% python3 -q
>>> import numpy as np
>>> np.set_printoptions(precision=2, suppress=True, linewidth=120, sign=" ")
>>> mat = np.diag(10 * np.array([0, 4, -3, -5, 0, 0, -2, -5])) + np.array([[-1, 2, -3, -1, 1, 1, -2, 0],
...     [-1, 1, 3, 3, 2, -1, 2, 2],
...     [2, 3, 2, 1, -3, -1, -1, -1],
...     [2, 3, -3, 1, -1, 2, 1, 2],
...     [-3, 2, -3, -1, 0, 3, -1, 3],
...     [-3, 1, -2, 1, 1, -3, 1, 1],
...     [1, 1, 0, 2, -3, -3, -3, -2],
...     [1, 3, -3, 3, 3, -3, -3, 3]])
>>> mat
array([[ -1,   2,  -3,  -1,   1,   1,  -2,   0],
       [ -1,  41,   3,   3,   2,  -1,   2,   2],
       [  2,   3, -28,   1,  -3,  -1,  -1,  -1],
       [  2,   3,  -3, -49,  -1,   2,   1,   2],
       [ -3,   2,  -3,  -1,   0,   3,  -1,   3],
       [ -3,   1,  -2,   1,   1,  -3,   1,   1],
       [  1,   1,   0,   2,  -3,  -3, -23,  -2],
       [  1,   3,  -3,   3,   3,  -3,  -3, -47]])
>>> B = np.linalg.inv(mat)
>>> round(np.linalg.cond(mat), 2)
np.float64(46.41)
>>> np.round(mat @ B, 2) + 0
array([[ 1.,  0.,  0.,  0.,  0.,  0.,  0.,  0.],
       [ 0.,  1.,  0.,  0.,  0.,  0.,  0.,  0.],
       [ 0.,  0.,  1.,  0.,  0.,  0.,  0.,  0.],
       [ 0.,  0.,  0.,  1.,  0.,  0.,  0.,  0.],
       [ 0.,  0.,  0.,  0.,  1.,  0.,  0.,  0.],
       [ 0.,  0.,  0.,  0.,  0.,  1.,  0.,  0.],
       [ 0.,  0.,  0.,  0.,  0.,  0.,  1.,  0.],
       [ 0.,  0.,  0.,  0.,  0.,  0.,  0.,  1.]])
>>> (np.abs(B) > 1e-9).astype(int)
array([[ 1,  1,  1,  1,  1,  1,  1,  1],
       [ 1,  1,  1,  1,  1,  1,  1,  1],
       [ 1,  1,  1,  1,  1,  1,  1,  1],
       [ 1,  1,  1,  1,  1,  1,  1,  1],
       [ 1,  1,  1,  1,  1,  1,  1,  1],
       [ 1,  1,  1,  1,  1,  1,  1,  1],
       [ 1,  1,  1,  1,  1,  1,  1,  1],
       [ 1,  1,  1,  1,  1,  1,  1,  1]])
>>> round(np.linalg.det(mat) * np.linalg.det(B), 2)
np.float64(1.0)
